>>> import numpy as np
>>> np.set_printoptions(suppress=True, linewidth=160)
>>> J = np.load("block12.npy")
>>> J
array([[ -6.41,  -8.2 , -19.81,  12.94,   3.23, -12.13,   0.7 ,   8.38,   6.07],
       [  7.57,   5.8 ,  17.27, -14.84,  -2.72,  14.92,  -4.41, -11.51, -11.33],
       [ 10.6 , -10.3 ,  18.93, -13.02,  13.11,  17.14,  -5.27,  -7.2 , -22.51],
       [ 13.58, -13.65,  10.93, -18.94,  10.97,  23.84, -14.96, -16.54, -34.82],
       [ -0.7 ,   8.07,  20.64,   1.3 ,   1.84,  -2.92,  12.06,   7.73,  12.46],
       [-12.63,   9.58, -16.51,  18.33,  -9.54, -22.21,  10.88,  14.26,  29.11],
       [ -3.52,  12.74,  14.86,   3.93,  -3.76,  -7.12,  12.71,   8.37,  18.84],
       [ -0.68,  11.09,  25.06,   1.28,   1.3 ,  -3.45,  14.81,   8.84,  15.62],
       [  7.09, -11.06,   1.58,  -8.84,   7.91,  12.34,  -9.72,  -8.36, -21.05],
       [  4.74, -13.31,   5.56,  -2.35,  13.44,   5.88,  -2.49,   0.46, -13.53],
       [  0.98,   7.68,  14.45,  -3.17,  -1.58,   1.69,   5.67,   0.78,   5.11],
       [ -1.77,   0.1 ,   0.84,   3.87,   1.64,  -4.27,   3.96,   4.74,   5.48]])
>>> Q, r_ = np.linalg.qr(J)
>>> np.trace(Q @ Q.T)
np.float64(9.0)
>>> np.round(Q.T @ Q, 2) + 0
array([[1., 0., 0., 0., 0., 0., 0., 0., 0.],
       [0., 1., 0., 0., 0., 0., 0., 0., 0.],
       [0., 0., 1., 0., 0., 0., 0., 0., 0.],
       [0., 0., 0., 1., 0., 0., 0., 0., 0.],
       [0., 0., 0., 0., 1., 0., 0., 0., 0.],
       [0., 0., 0., 0., 0., 1., 0., 0., 0.],
       [0., 0., 0., 0., 0., 0., 1., 0., 0.],
       [0., 0., 0., 0., 0., 0., 0., 1., 0.],
       [0., 0., 0., 0., 0., 0., 0., 0., 1.]])
>>> np.round(np.abs(np.diag(r_)), 2)
array([25.39, 28.08, 25.63,  0.69,  0.43,  0.37,  0.49,  0.33,  0.19])
>>> Q.shape, r_.shape
((12, 9), (9, 9))
>>> round(float(abs(r_[0, 0])), 2), np.round(np.linalg.norm(J[:, 0]), 2)
(25.39, np.float64(25.39))
>>> M2 = np.array([[1.9], [-1.8], [-0.2], [1.0], [-2.1]])
>>> C = np.array([[-1.6, -1.2, 1.0, 0.5, 0.1, -0.5, 0.4, 0.5]])
>>> F = M2 @ C
>>> F.round(2)
array([[-3.04, -2.28,  1.9 ,  0.95,  0.19, -0.95,  0.76,  0.95],
       [ 2.88,  2.16, -1.8 , -0.9 , -0.18,  0.9 , -0.72, -0.9 ],
       [ 0.32,  0.24, -0.2 , -0.1 , -0.02,  0.1 , -0.08, -0.1 ],
       [-1.6 , -1.2 ,  1.  ,  0.5 ,  0.1 , -0.5 ,  0.4 ,  0.5 ],
       [ 3.36,  2.52, -2.1 , -1.05, -0.21,  1.05, -0.84, -1.05]])
>>> vec = np.array([2, -1, 1, 2, 2, 0, -1, 1])
>>> h = np.maximum(F @ vec, 0)
>>> np.round(np.maximum(F @ (3 * vec), 0), 2)
array([1.71, 0.  , 0.  , 0.9 , 0.  ])
>>> Uu, s, VT = np.linalg.svd(F)
>>> vecs = VT[:(s > 1e-8).sum()]
>>> rng = np.random.default_rng(799)
>>> vec = F[4] + 4 * F[2] + rng.integers(2) * np.eye(8)[1]
>>> vec.round(2)
array([ 4.64,  3.48, -2.9 , -1.45, -0.29,  1.45, -1.16, -1.45])
>>> np.round(vecs.T @ vecs, 2) + 0
array([[ 0.43,  0.32, -0.27, -0.14, -0.03,  0.14, -0.11, -0.14],
       [ 0.32,  0.24, -0.2 , -0.1 , -0.02,  0.1 , -0.08, -0.1 ],
       [-0.27, -0.2 ,  0.17,  0.08,  0.02, -0.08,  0.07,  0.08],
       [-0.14, -0.1 ,  0.08,  0.04,  0.01, -0.04,  0.03,  0.04],
       [-0.03, -0.02,  0.02,  0.01,  0.  , -0.01,  0.01,  0.01],
       [ 0.14,  0.1 , -0.08, -0.04, -0.01,  0.04, -0.03, -0.04],
       [-0.11, -0.08,  0.07,  0.03,  0.01, -0.03,  0.03,  0.03],
       [-0.14, -0.1 ,  0.08,  0.04,  0.01, -0.04,  0.03,  0.04]])
>>> Uu, s, VT = np.linalg.svd(F)
>>> np.argmax(s[:-1] / (s[1:] + 1e-6)) + 1
np.int64(1)
>>> s.round(2) + 0
array([8.53, 0.  , 0.  , 0.  , 0.  ])
>>> M2 = Uu[:, :1] @ np.diag(s[:1]) @ VT[:1]
>>> round(np.linalg.norm(F - M2) / np.linalg.norm(F), 2)
np.float64(0.0)
>>> np.linalg.matrix_rank(M2)
np.int64(1)
>>> np.round(np.linalg.norm(F - M2, 2), 2), round(s[1], 2)
(np.float64(0.0), np.float64(0.0))
>>> M2 = F / np.linalg.norm(F, axis=1, keepdims=True)
>>> gram = M2 @ M2.T
>>> (gram - 2 * np.eye(5)).round(6).argmax(axis=1)
array([3, 2, 1, 0, 1])
>>> (np.abs(gram) > 0.9).astype(int)
array([[1, 1, 1, 1, 1],
       [1, 1, 1, 1, 1],
       [1, 1, 1, 1, 1],
       [1, 1, 1, 1, 1],
       [1, 1, 1, 1, 1]])
>>> gram[1].round(2)
array([-1.,  1.,  1., -1.,  1.])
>>> np.argwhere(np.triu(np.abs(gram) > 0.95, 1))
array([[0, 1],
       [0, 2],
       [0, 3],
       [0, 4],
       [1, 2],
       [1, 3],
       [1, 4],
       [2, 3],
       [2, 4],
       [3, 4]])
>>> np.round(np.linalg.norm(M2, axis=1), 2)
array([1., 1., 1., 1., 1.])
